$ ipython --no-banner

In [1]: import numpy as np

In [2]: np.set_printoptions(precision=3, suppress=True, linewidth=120)

In [3]: W0 = np.load("dump.npy")

In [4]: W0
Out[4]: 
array([[-3, -2, -1,  0,  1,  2,  3,  4,  5,  6],
       [ 7,  8,  9, 10, 11, 12, 13, 14, 15, 16],
       [17, 18, 19, 20, 21, 22, 23, 24, 25, 26],
       [27, 28, 29, 30, 31, 32, 33, 34, 35, 36],
       [37, 38, 39, 40, 41, 42, 43, 44, 45, 46],
       [47, 48, 49, 50, 51, 52, 53, 54, 55, 56],
       [57, 58, 59, 60, 61, 62, 63, 64, 65, 66],
       [67, 68, 69, 70, 71, 72, 73, 74, 75, 76]])

In [5]: # rows and columns are dependent

In [6]: np.linalg.cond(W0) > 100
Out[6]: np.True_

In [7]: round(float(np.linalg.norm(W0, 2) / np.linalg.norm(W0)), 3)
Out[7]: 0.999

In [8]: vec = np.array([6, 9, 6, 8, 0, 6, 9, 2, 8, 4])

In [9]: h = np.maximum(W0 @ vec, 0)

In [10]: np.maximum(W0 @ vec, 0) - np.maximum(-W0 @ vec, 0)
Out[10]: array([  69,  649, 1229, 1809, 2389, 2969, 3549, 4129])

In [11]: W0.T @ h
Out[11]: array([780944, 797736, 814528, 831320, 848112, 864904, 881696, 898488, 915280, 932072])

In [12]: J = np.loadtxt("arr.csv", delimiter=",")

In [13]: J
Out[13]: 
array([[0.4 , 0.2 , 0.  , 0.2 , 0.  , 0.  , 0.2 , 0.  ],
       [0.  , 0.5 , 0.  , 0.  , 0.  , 0.5 , 0.  , 0.  ],
       [0.  , 0.2 , 0.4 , 0.2 , 0.2 , 0.  , 0.  , 0.  ],
       [0.25, 0.  , 0.25, 0.25, 0.25, 0.  , 0.  , 0.  ],
       [0.2 , 0.  , 0.2 , 0.  , 0.2 , 0.2 , 0.2 , 0.  ],
       [0.  , 0.  , 0.  , 0.  , 0.  , 1.  , 0.  , 0.  ],
       [0.2 , 0.2 , 0.  , 0.  , 0.2 , 0.  , 0.2 , 0.2 ],
       [0.  , 0.  , 0.  , 0.  , 0.  , 0.  , 0.  , 1.  ]])

In [14]: # rows sum to 1

In [15]: cov = J.T @ J

In [16]: round(np.trace(cov), 3), np.round((J ** 2).sum(), 3)
Out[16]: (np.float64(3.71), np.float64(3.71))

In [17]: (J @ J.T).shape
Out[17]: (8, 8)

In [18]: cov
Out[18]: 
array([[0.302, 0.12 , 0.103, 0.143, 0.143, 0.04 , 0.16 , 0.04 ],
       [0.12 , 0.37 , 0.08 , 0.08 , 0.08 , 0.25 , 0.08 , 0.04 ],
       [0.103, 0.08 , 0.263, 0.143, 0.183, 0.04 , 0.04 , 0.   ],
       [0.143, 0.08 , 0.143, 0.143, 0.103, 0.   , 0.04 , 0.   ],
       [0.143, 0.08 , 0.183, 0.103, 0.183, 0.04 , 0.08 , 0.04 ],
       [0.04 , 0.25 , 0.04 , 0.   , 0.04 , 1.29 , 0.04 , 0.   ],
       [0.16 , 0.08 , 0.04 , 0.04 , 0.08 , 0.04 , 0.12 , 0.04 ],
       [0.04 , 0.04 , 0.   , 0.   , 0.04 , 0.   , 0.04 , 1.04 ]])

In [19]: np.linalg.eigvalsh(cov)[::-1]
Out[19]: array([1.377, 1.053, 0.723, 0.257, 0.209, 0.072, 0.017, 0.002])

In [20]: np.allclose(cov, cov.T)
Out[20]: True

In [21]: np.linalg.svd(J, compute_uv=False) ** 2
Out[21]: array([1.377, 1.053, 0.723, 0.257, 0.209, 0.072, 0.017, 0.002])
